% ipython --no-banner

In [1]: import numpy as np

In [2]: import numpy.linalg as la

In [3]: np.set_printoptions(suppress=True, linewidth=140)

In [4]: def tidy(a):
   ...:     return np.round(a, 1) + 0
   ...: 

In [5]: A = np.array([[0, 0, 1, 0], [0, 0, 1, 0], [1, 1, 0, 1], [0, 0, 1, 0]])

In [6]: Uu, sigma, Vh = la.svd(A)

In [7]: tidy(sigma)
Out[7]: array([1.7, 1.7, 0. , 0. ])

In [8]: out = Uu[:, :2] @ np.diag(sigma[:2]) @ Vh[:2]

In [9]: la.matrix_rank(out)
Out[9]: np.int64(2)

In [10]: tidy(out)
Out[10]: 
array([[0., 0., 1., 0.],
       [0., 0., 1., 0.],
       [1., 1., 0., 1.],
       [0., 0., 1., 0.]])

In [11]: tidy(np.abs(A - out).max())
Out[11]: np.float64(0.0)

In [12]: vals, evecs = la.eigh(A)

In [13]: tidy(evecs.T @ evecs)
Out[13]: 
array([[1., 0., 0., 0.],
       [0., 1., 0., 0.],
       [0., 0., 1., 0.],
       [0., 0., 0., 1.]])

In [14]: print(tidy(np.abs(evecs[:, -1])))
[0.4 0.4 0.7 0.4]

In [15]: print((vals > 1e-8).sum(), (vals < -1e-8).sum())
1 1

In [16]: tidy(la.svd(A, compute_uv=False))
Out[16]: array([1.7, 1.7, 0. , 0. ])

In [17]: print(tidy(vals.sum()), np.trace(A))
0.0 0

In [18]: vals, evecs = la.eigh(A)

In [19]: x0 = np.array([-3, -8, -8, 1])

In [20]: np.abs(A).sum(axis=1).max(), tidy(np.abs(vals).max())
Out[20]: (np.int64(3), np.float64(1.7))

In [21]: x0 @ A @ x0
Out[21]: np.int64(160)

In [22]: tidy(evecs * np.maximum(vals, 0) @ evecs.T)
Out[22]: 
array([[0.3, 0.3, 0.5, 0.3],
       [0.3, 0.3, 0.5, 0.3],
       [0.5, 0.5, 0.9, 0.5],
       [0.3, 0.3, 0.5, 0.3]])

In [23]: def softmax(z):
    ...:     e = np.exp(z - z.max(axis=-1, keepdims=True))
    ...:     return e / e.sum(axis=-1, keepdims=True)
    ...: 

In [24]: print(tidy(softmax(10 * A[2])))
[0.3 0.3 0.  0.3]

In [25]: S = A @ A.T / np.sqrt(4)

In [26]: tidy(softmax(S))
Out[26]: 
array([[0.3, 0.3, 0.2, 0.3],
       [0.3, 0.3, 0.2, 0.3],
       [0.1, 0.1, 0.6, 0.1],
       [0.3, 0.3, 0.2, 0.3]])

In [27]: arr = np.array([[-2, 0, -3, 2, -1, 0, 1],
    ...:     [0, -3, 0, 0, 0, 2, 0],
    ...:     [-3, 0, -3, -2, 0, 0, 0],
    ...:     [-3, 0, -2, -1, -1, 0, 2],
    ...:     [-3, 0, 1, 2, -1, 0, -3],
    ...:     [0, -1, 0, 0, 0, 2, 0],
    ...:     [-1, 0, -2, -1, -2, 0, 0]])

In [28]: # 2 groups of indices that never mix

In [29]: out = arr[0, 0] * arr[1:] - np.outer(arr[1:, 0], arr[0])

In [30]: out
Out[30]: 
array([[  0,   6,   0,   0,   0,  -4,   0],
       [  0,   0,  -3,  10,  -3,   0,   3],
       [  0,   0,  -5,   8,  -1,   0,  -1],
       [  0,   0, -11,   2,  -1,   0,   9],
       [  0,   2,   0,   0,   0,  -4,   0],
       [  0,   0,   1,   4,   3,   0,   1]])

In [31]: print(arr[:, 0] / arr[0, 0])
[ 1.  -0.   1.5  1.5  1.5 -0.   0.5]

In [32]: np.flatnonzero(~out.round(6).any(axis=1))
Out[32]: array([], dtype=int64)

In [33]: la.matrix_rank(out), la.matrix_rank(arr)
Out[33]: (np.int64(6), np.int64(7))

In [34]: mat = np.array([[2, 1, 1], [0, 3, 2], [0, 0, 3]])

In [35]: Q, evecs = la.qr(mat[:, :2])[0], la.qr(mat[:, 2:])[0]

In [36]: sigma = la.svd(Q.T @ evecs, compute_uv=False)

In [37]: tidy(la.norm(Q @ Q.T - evecs @ evecs.T, 2))
Out[37]: np.float64(1.0)

In [38]: (sigma > 0.9).sum()
Out[38]: np.int64(0)

In [39]: tidy(sigma)
Out[39]: array([0.6])

In [40]: hat = np.triu(np.array([[-5, 5, 7], [6, -2, -8], [-5, -6, 4]]), 1) + np.eye(3)

In [41]: out = hat @ mat @ la.inv(hat)

In [42]: out
Out[42]: 
array([[ 2.,  6., 66.],
       [ 0.,  3.,  2.],
       [ 0.,  0.,  3.]])

In [43]: f = np.array([1, 8, 7])

In [44]: out = mat + np.outer(f, np.eye(3)[2])

In [45]: out
Out[45]: 
array([[ 2.,  1.,  2.],
       [ 0.,  3., 10.],
       [ 0.,  0., 10.]])

In [46]: tidy(la.matrix_power(out - np.diag(np.diag(out)), 3))
Out[46]: 
array([[0., 0., 0.],
       [0., 0., 0.],
       [0., 0., 0.]])

In [47]: [int(la.matrix_rank(la.matrix_power(out, p))) for p in range(1, 4)]
Out[47]: [3, 3, 3]

In [48]: tidy(np.sort(la.eigvals(out)))
Out[48]: array([ 2.,  3., 10.])

In [49]: W0 = np.array([[1.3, -4.0, -3.0, 1.0, -1.0, 4.0, 1.0],
    ...:     [3.0, 2.3, -5.0, -5.0, 0.0, -1.0, 5.0],
    ...:     [-4.0, 0.0, 2.3, -2.0, -1.0, 1.0, 1.0],
    ...:     [0.0, 1.0, 1.0, -0.7, 1.0, -4.0, 1.0],
    ...:     [-3.0, -2.0, -5.0, 4.0, 3.3, -3.0, -4.0],
    ...:     [2.0, 0.0, 5.0, 1.0, 3.0, -0.7, 5.0],
    ...:     [1.0, -4.0, -3.0, 1.0, -1.0, 4.0, 1.3]])

In [50]: print(W0)
[[ 1.3 -4.  -3.   1.  -1.   4.   1. ]
 [ 3.   2.3 -5.  -5.   0.  -1.   5. ]
 [-4.   0.   2.3 -2.  -1.   1.   1. ]
 [ 0.   1.   1.  -0.7  1.  -4.   1. ]
 [-3.  -2.  -5.   4.   3.3 -3.  -4. ]
 [ 2.   0.   5.   1.   3.  -0.7  5. ]
 [ 1.  -4.  -3.   1.  -1.   4.   1.3]]

In [51]: out = np.array([[8, 5], [1, 0]])

In [52]: basis = np.kron(out, A)

In [53]: basis.shape
Out[53]: (8, 8)

In [54]: la.matrix_rank(basis)
Out[54]: np.int64(4)

In [55]: J = np.loadtxt("layer5.csv", delimiter=",")

In [56]: tidy(J)
Out[56]: 
array([[  0. ,  -9. ,   0.3,  -7.2, -11.3,  -8. ],
       [  0. ,  -5.8,   0.4,  -4.3,  -6.5,  -4.1],
       [  0. ,  -5.7,   0.4,  -4.1,  -6.2,  -3.9],
       [  0. ,  -3.4,   0.2,  -2.1,  -2.8,  -1.2],
       [  0. ,  -3.1,   0.2,  -1.9,  -2.5,  -1. ],
       [  0. ,  -2.2,   0. ,  -1.1,  -1.2,  -0.1],
       [  0. ,  -1.5,  -0.2,  -0.6,  -0.4,   0.3],
       [  0. ,   0.7,   0.7,   0.4,   0.2,   0.2],
       [  0. ,   0.8,   0.9,   0.5,   0.3,   0.3],
       [  0. ,   1.4,   1.5,   1. ,   0.6,   0.8],
       [  0. ,   2.9,   3.1,   2.2,   1.9,   2.3],
       [  0. ,   7. ,   6.9,   5.9,   6.1,   7.3],
       [  0. ,  19.9,  17.7,  18.2,  21.7,  24.7]])

In [57]: Uu, sigma, Vh = la.svd(J)

In [58]: np.argmax(sigma[:-1] / (sigma[1:] + 1e-6)) + 1
Out[58]: np.int64(3)

In [59]: print(tidy(sigma))
[53.5 10.4  3.2  0.   0.   0. ]

In [60]: out = Uu[:, :3] @ np.diag(sigma[:3]) @ Vh[:3]

In [61]: la.matrix_rank(out)
Out[61]: np.int64(3)

In [62]: f = np.array([8, 7])

In [63]: tidy(np.correlate(J[0], J[10], "full"))
Out[63]: array([  0. , -20.9, -16.1, -36.2, -66.6, -81.2, -61.4, -73.4, -57.5, -23.4,   0. ])

In [64]: tidy(np.cross(J[0, :3], J[10, :3]))
Out[64]: array([-28.3,   0. ,   0. ])

In [65]: tidy(np.polyval(f, J[0]))
Out[65]: array([  7. , -64.8,   9.2, -50.3, -83.4, -57.1])

In [66]: print(tidy(np.convolve(J[0], f)))
[   0.   -71.8  -60.6  -55.3 -140.5 -143.3  -56.1]

In [67]: la.matrix_rank(J, rtol=0.1)
Out[67]: np.int64(2)

In [68]: [round(float(x), 1) for x in la.svd(J, compute_uv=False)[:3]]
Out[68]: [53.5, 10.4, 3.2]

In [69]: tidy(la.norm(J, 2) / la.norm(J))
Out[69]: np.float64(1.0)

In [70]: J @ J
Traceback (most recent call last):
  Cell In[70], line 1
    J @ J
ValueError: matmul: Input operand 1 has a mismatch in its core dimension 0, with gufunc signature (n?,k),(k,m?)->(n?,m?) (size 13 is different from 6)


In [71]: G = J.T @ J

In [72]: la.matrix_rank(G)
Out[72]: np.int64(3)

In [73]: tidy(np.diag(G))
Out[73]: array([  0. , 632.7, 375.4, 469. , 737. , 767.9])

In [74]: (J @ J.T).shape
Out[74]: (13, 13)

In [75]: tidy(G)
Out[75]: 
array([[  0. ,   0. ,   0. ,   0. ,   0. ,   0. ],
       [  0. , 632.7, 405.8, 541.9, 677.3, 676.6],
       [  0. , 405.8, 375.4, 366.6, 424.4, 491. ],
       [  0. , 541.9, 366.6, 469. , 582.9, 594.3],
       [  0. , 677.3, 424.4, 582.9, 737. , 732.7],
       [  0. , 676.6, 491. , 594.3, 732.7, 767.9]])

In [76]: out = J / np.sqrt((J ** 2).mean(axis=1, keepdims=True))

In [77]: tidy(out[1])
Out[77]: array([ 0. , -1.4,  0.1, -1. , -1.5, -0.9])

In [78]: la.matrix_rank(J - J.mean(axis=1, keepdims=True))
Out[78]: np.int64(3)

In [79]: tidy(la.norm(out, axis=1))
Out[79]: array([2.4, 2.4, 2.4, 2.4, 2.4, 2.4, 2.4, 2.4, 2.4, 2.4, 2.4, 2.4, 2.4])

In [80]: E = np.loadtxt("block1.csv", delimiter=",")

In [81]: E
Out[81]: 
array([[0., 0., 0., 1., 0.],
       [0., 0., 0., 1., 0.],
       [0., 0., 0., 0., 1.],
       [1., 1., 0., 0., 1.],
       [0., 0., 1., 1., 0.]])

In [82]: vals, evecs = la.eigh(E)

In [83]: x0 = np.array([7, 3, 7, 0, 7])

In [84]: print(np.abs(E).sum(axis=1).max(), tidy(np.abs(vals).max()))
3.0 1.8

In [85]: tidy(evecs * np.abs(vals) @ evecs.T)
Out[85]: 
array([[0.7, 0.7, 0. , 0. , 0.4],
       [0.7, 0.7, 0. , 0. , 0.4],
       [0. , 0. , 0.9, 0.4, 0. ],
       [0. , 0. , 0.4, 1.7, 0. ],
       [0.4, 0.4, 0. , 0. , 1.3]])

In [86]: tidy(x0 @ E @ x0 / (x0 @ x0)), tidy(vals[0]), tidy(vals[-1])
Out[86]: (np.float64(0.6), np.float64(-1.8), np.float64(1.8))

In [87]: x0 @ E @ x0
Out[87]: np.float64(98.0)

In [88]: E.sum(axis=0)
Out[88]: array([1., 1., 1., 3., 2.])

In [89]: np.argwhere(np.triu(E))
Out[89]: 
array([[0, 3],
       [1, 3],
       [2, 4],
       [3, 4]])

In [90]: Lm = np.diag(E.sum(axis=1)) - E

In [91]: la.matrix_rank(Lm)
Out[91]: np.int64(4)

In [92]: tidy(la.eigvalsh(Lm))
Out[92]: array([0. , 0.5, 1. , 2.3, 4.2])

In [93]: np.allclose(E[:-1].T @ la.lstsq(E[:-1].T, E[-1])[0], E[-1])
Out[93]: False

In [94]: print(la.lstsq(E[:-1].T, E[-1])[2])
3

In [95]: tidy(np.trace(la.pinv(E) @ E))
Out[95]: np.float64(4.0)

In [96]: print(np.unique(E.round(6), axis=0).shape)
(4, 5)

In [97]: try:
    ...:     la.inv(E)
    ...: except la.LinAlgError as e:
    ...:     print(repr(e))
    ...: 
LinAlgError('Singular matrix')

In [98]: Uu, sigma, Vh = la.svd(E)

In [99]: print(np.argmax(sigma[:-1] / (sigma[1:] + 1e-6)) + 1)
4

In [100]: tidy(sigma)
Out[100]: array([1.8, 1.8, 0.8, 0.8, 0. ])

In [101]: out = Uu[:, :4] @ np.diag(sigma[:4]) @ Vh[:4]

In [102]: print(tidy(np.abs(E - out).max()))
0.0

In [103]: tidy(out)
Out[103]: 
array([[0., 0., 0., 1., 0.],
       [0., 0., 0., 1., 0.],
       [0., 0., 0., 0., 1.],
       [1., 1., 0., 0., 1.],
       [0., 0., 1., 1., 0.]])

In [104]: rng = np.random.default_rng(762)

In [105]: m1 = np.array([[3, -9, -5, 3, 9, 4], [4, 6, 4, -2, 2, -4]]) * (rng.random((2, 6)) < 0.3)

In [106]: m1
Out[106]: 
array([[ 3,  0, -5,  0,  9,  4],
       [ 0,  0,  0, -2,  0, -4]])

In [107]: ang = np.radians(36)

In [108]: r_ = np.eye(6)

In [109]: r_[2, 2] = r_[5, 5] = np.cos(ang)

In [110]: r_[2, 5], r_[5, 2] = -np.sin(ang), np.sin(ang)

In [111]: print(tidy(r_))
[[ 1.   0.   0.   0.   0.   0. ]
 [ 0.   1.   0.   0.   0.   0. ]
 [ 0.   0.   0.8  0.   0.  -0.6]
 [ 0.   0.   0.   1.   0.   0. ]
 [ 0.   0.   0.   0.   1.   0. ]
 [ 0.   0.   0.6  0.   0.   0.8]]

In [112]: out = m1 @ r_.T

In [113]: print(tidy(la.det(r_)), tidy(np.trace(r_)))
1.0 5.6

In [114]: np.allclose(la.norm(m1, axis=1), la.norm(out, axis=1))
Out[114]: True

In [115]: tidy(la.svd(m1, compute_uv=False)), tidy(la.svd(out, compute_uv=False))
Out[115]: (array([11.5,  4.2]), array([11.5,  4.2]))

In [116]: tidy(out)
Out[116]: 
array([[ 3. ,  0. , -6.4,  0. ,  9. ,  0.3],
       [ 0. ,  0. ,  2.4, -2. ,  0. , -3.2]])

In [117]: rank = la.matrix_rank(E)

In [118]: rank
Out[118]: np.int64(4)

In [119]: ns = la.svd(E)[2][rank:].T

In [120]: tidy(ns[:, 0] / ns[np.abs(ns[:, 0]).round(6).argmax(), 0])
Out[120]: array([ 1., -1.,  0.,  0.,  0.])

In [121]: np.allclose(E @ ns, 0)
Out[121]: True

In [122]: [int(la.matrix_rank(E[:, :j + 1])) for j in range(5)]
Out[122]: [1, 1, 2, 3, 4]

In [123]: print(la.matrix_rank(E.T @ E), la.matrix_rank(E @ E.T))
4 4
